>>> import numpy as np
>>> import numpy.linalg as la
>>> np.set_printoptions(precision=2, suppress=True, linewidth=160)
>>> def rd(a):
...     return np.round(a, 2) + 0
... 
>>> K = np.load("data.npy")
>>> print(K)
[[0 0 0 0 1 0 1 1 0 1]
 [0 0 0 1 0 0 0 0 0 0]
 [0 0 0 0 0 1 0 0 0 0]
 [0 1 0 0 0 0 0 0 1 0]
 [1 0 0 0 0 0 1 1 0 1]
 [0 0 1 0 0 0 0 0 0 0]
 [1 0 0 0 1 0 0 1 0 0]
 [1 0 0 0 1 0 1 0 0 1]
 [0 0 0 1 0 0 0 0 0 0]
 [1 0 0 0 1 0 0 1 0 0]]
>>> np.trace(K @ K @ K) // 6
np.int64(7)
>>> np.argwhere(np.triu(K))
array([[0, 4],
       [0, 6],
       [0, 7],
       [0, 9],
       [1, 3],
       [2, 5],
       [3, 8],
       [4, 6],
       [4, 7],
       [4, 9],
       [6, 7],
       [7, 9]])
>>> Lm = np.diag(K.sum(axis=1)) - K
>>> Lm
array([[ 4,  0,  0,  0, -1,  0, -1, -1,  0, -1],
       [ 0,  1,  0, -1,  0,  0,  0,  0,  0,  0],
       [ 0,  0,  1,  0,  0, -1,  0,  0,  0,  0],
       [ 0, -1,  0,  2,  0,  0,  0,  0, -1,  0],
       [-1,  0,  0,  0,  4,  0, -1, -1,  0, -1],
       [ 0,  0, -1,  0,  0,  1,  0,  0,  0,  0],
       [-1,  0,  0,  0, -1,  0,  3, -1,  0,  0],
       [-1,  0,  0,  0, -1,  0, -1,  4,  0, -1],
       [ 0,  0,  0, -1,  0,  0,  0,  0,  1,  0],
       [-1,  0,  0,  0, -1,  0,  0, -1,  0,  3]])
>>> Uu, s, vt = la.svd(K)
>>> print(rd(s))
[3.65 1.65 1.41 1.41 1.   1.   1.   1.   0.   0.  ]
>>> np.argmax(s[:-1] / (s[1:] + 1e-6)) + 1
np.int64(8)
>>> other = Uu[:, :8] @ np.diag(s[:8]) @ vt[:8]
>>> rd(la.norm(K - other) / la.norm(K))
np.float64(0.0)
>>> print(la.matrix_rank(other))
8
>>> print(rd(np.abs(K - other).max()))
0.0
>>> print(la.matrix_rank(K, rtol=0.05))
8
